$ ipython --no-banner

In [1]: import numpy as np

In [2]: import numpy.linalg as la

In [3]: np.set_printoptions(precision=2, suppress=True, linewidth=160, sign=" ")

In [4]: tidy = lambda a: np.round(a, 2) + 0

In [5]: K, _ = la.qr(np.array([[-0.9, -0.9, 0.4, 1.0, 0.1],
   ...:     [0.8, 0.3, -0.6, -0.2, 1.6],
   ...:     [-1.9, 0.6, -2.4, -0.7, 0.2],
   ...:     [-0.5, -1.4, 1.7, -0.7, 0.0],
   ...:     [-1.3, 0.2, 0.8, 0.7, -0.4]]))

In [6]: tidy(K)
Out[6]: 
array([[-0.34,  0.47, -0.26,  0.76, -0.11],
       [ 0.3 , -0.14, -0.24,  0.01, -0.91],
       [-0.72, -0.39, -0.51, -0.26, -0.04],
       [-0.19,  0.76,  0.01, -0.59, -0.2 ],
       [-0.49, -0.15,  0.78,  0.09, -0.35]])

In [7]: q, R = la.qr(K)

In [8]: print(tidy(abs(R[0, 0])), tidy(la.norm(K[:, 0])))
1.0 1.0

In [9]: np.allclose(R.T @ R, K.T @ K)
Out[9]: True

In [10]: tidy(q.T @ q)
Out[10]: 
array([[ 1.,  0.,  0.,  0.,  0.],
       [ 0.,  1.,  0.,  0.,  0.],
       [ 0.,  0.,  1.,  0.,  0.],
       [ 0.,  0.,  0.,  1.,  0.],
       [ 0.,  0.,  0.,  0.,  1.]])

In [11]: print(tidy(np.trace(q @ q.T)))
5.0

In [12]: tidy(q)
Out[12]: 
array([[-0.34,  0.47, -0.26,  0.76, -0.11],
       [ 0.3 , -0.14, -0.24,  0.01, -0.91],
       [-0.72, -0.39, -0.51, -0.26, -0.04],
       [-0.19,  0.76,  0.01, -0.59, -0.2 ],
       [-0.49, -0.15,  0.78,  0.09, -0.35]])

In [13]: tidy(R)
Out[13]: 
array([[ 1.,  0.,  0.,  0.,  0.],
       [ 0.,  1.,  0.,  0.,  0.],
       [ 0.,  0.,  1.,  0.,  0.],
       [ 0.,  0.,  0.,  1.,  0.],
       [ 0.,  0.,  0.,  0.,  1.]])

In [14]: tidy(q @ R)
Out[14]: 
array([[-0.34,  0.47, -0.26,  0.76, -0.11],
       [ 0.3 , -0.14, -0.24,  0.01, -0.91],
       [-0.72, -0.39, -0.51, -0.26, -0.04],
       [-0.19,  0.76,  0.01, -0.59, -0.2 ],
       [-0.49, -0.15,  0.78,  0.09, -0.35]])

In [15]: print(tidy(np.abs(np.diag(R))))
[ 1.  1.  1.  1.  1.]

In [16]: q.shape, R.shape
Out[16]: ((5, 5), (5, 5))

In [17]: vec = np.array([9, 1, 3, -3, 9])

In [18]: tidy(np.abs(la.eigvals(K)))
Out[18]: array([ 1.,  1.,  1.,  1.,  1.])

In [19]: print(tidy(K.T @ (K @ vec)))
[ 9.  1.  3. -3.  9.]

In [20]: tidy(la.inv(K))
Out[20]: 
array([[-0.34,  0.3 , -0.72, -0.19, -0.49],
       [ 0.47, -0.14, -0.39,  0.76, -0.15],
       [-0.26, -0.24, -0.51,  0.01,  0.78],
       [ 0.76,  0.01, -0.26, -0.59,  0.09],
       [-0.11, -0.91, -0.04, -0.2 , -0.35]])

In [21]: rng = np.random.default_rng(89493)

In [22]: idx = rng.permutation(5)

In [23]: idx
Out[23]: array([ 4,  0,  2,  3,  1])

In [24]: B = K[idx][:, idx]

In [25]: tidy(np.diag(B))
Out[25]: array([-0.35, -0.34, -0.51, -0.59, -0.14])

In [26]: tidy(np.trace(B))
Out[26]: np.float64(-1.93)

In [27]: q = K.astype(float).copy()

In [28]: for j in range(5):
    ...:     q[:, j] -= q[:, :j] @ (q[:, :j].T @ q[:, j])
    ...:     q[:, j] /= la.norm(q[:, j])
    ...: 

In [29]: tidy(q)
Out[29]: 
array([[-0.34,  0.47, -0.26,  0.76, -0.11],
       [ 0.3 , -0.14, -0.24,  0.01, -0.91],
       [-0.72, -0.39, -0.51, -0.26, -0.04],
       [-0.19,  0.76,  0.01, -0.59, -0.2 ],
       [-0.49, -0.15,  0.78,  0.09, -0.35]])

In [30]: tidy(q.T @ q)
Out[30]: 
array([[ 1.,  0.,  0.,  0.,  0.],
       [ 0.,  1.,  0.,  0.,  0.],
       [ 0.,  0.,  1.,  0.,  0.],
       [ 0.,  0.,  0.,  1.,  0.],
       [ 0.,  0.,  0.,  0.,  1.]])

In [31]: tidy(K[:, 2] @ K[:, 0])
Out[31]: np.float64(0.0)

In [32]: tidy(la.pinv(K))
Out[32]: 
array([[-0.34,  0.3 , -0.72, -0.19, -0.49],
       [ 0.47, -0.14, -0.39,  0.76, -0.15],
       [-0.26, -0.24, -0.51,  0.01,  0.78],
       [ 0.76,  0.01, -0.26, -0.59,  0.09],
       [-0.11, -0.91, -0.04, -0.2 , -0.35]])

In [33]: tidy(K.T @ K)
Out[33]: 
array([[ 1.,  0.,  0.,  0.,  0.],
       [ 0.,  1.,  0.,  0.,  0.],
       [ 0.,  0.,  1.,  0.,  0.],
       [ 0.,  0.,  0.,  1.,  0.],
       [ 0.,  0.,  0.,  0.,  1.]])

In [34]: q, _ = la.qr(np.array([[1.0, -1.3, -0.4, 0.4, -1.0, 0.3, 0.7],
    ...:     [-1.6, 0.4, -0.2, 0.2, -1.2, 1.6, 0.3],
    ...:     [-1.0, -0.1, 0.0, 0.9, -0.5, -0.5, 0.6],
    ...:     [0.3, -0.1, -0.4, 0.5, -1.7, -0.8, 0.4],
    ...:     [2.1, -0.2, 1.6, -0.9, -1.2, -1.6, -0.7],
    ...:     [0.3, 1.1, -0.6, -0.4, 0.1, -1.9, 0.5],
    ...:     [0.5, -2.6, -1.5, 0.4, -0.7, 0.0, -0.6]]))

In [35]: arr = q[:, :5]

In [36]: tidy(arr)
Out[36]: 
array([[-0.33, -0.32,  0.11, -0.38, -0.07],
       [ 0.52, -0.05, -0.15,  0.27, -0.75],
       [ 0.33, -0.15, -0.26, -0.59,  0.03],
       [-0.1 ,  0.  ,  0.27, -0.58, -0.48],
       [-0.68,  0.18, -0.49,  0.1 , -0.4 ],
       [-0.1 ,  0.41,  0.72,  0.08, -0.18],
       [-0.16, -0.82,  0.27,  0.3 , -0.11]])

In [37]: # columns are unit length and at right angles

In [38]: B = K + rng.integers(-2, 3, (5, 4)) @ rng.integers(-2, 3, (4, 5))

In [39]: tidy(B)
Out[39]: 
array([[ 5.66, -2.53, -2.26,  3.76, -1.11],
       [-3.7 ,  0.86,  1.76, -0.99,  0.09],
       [ 3.28, -5.39, -5.51,  2.74, -3.04],
       [-0.19, -0.24, -4.99, -1.59, -3.2 ],
       [ 0.51, -6.15, -4.22,  1.09, -2.35]])

In [40]: tidy(la.svd(B - K, compute_uv=False))
Out[40]: array([ 14.72,   6.31,   3.38,   1.05,   0.  ])
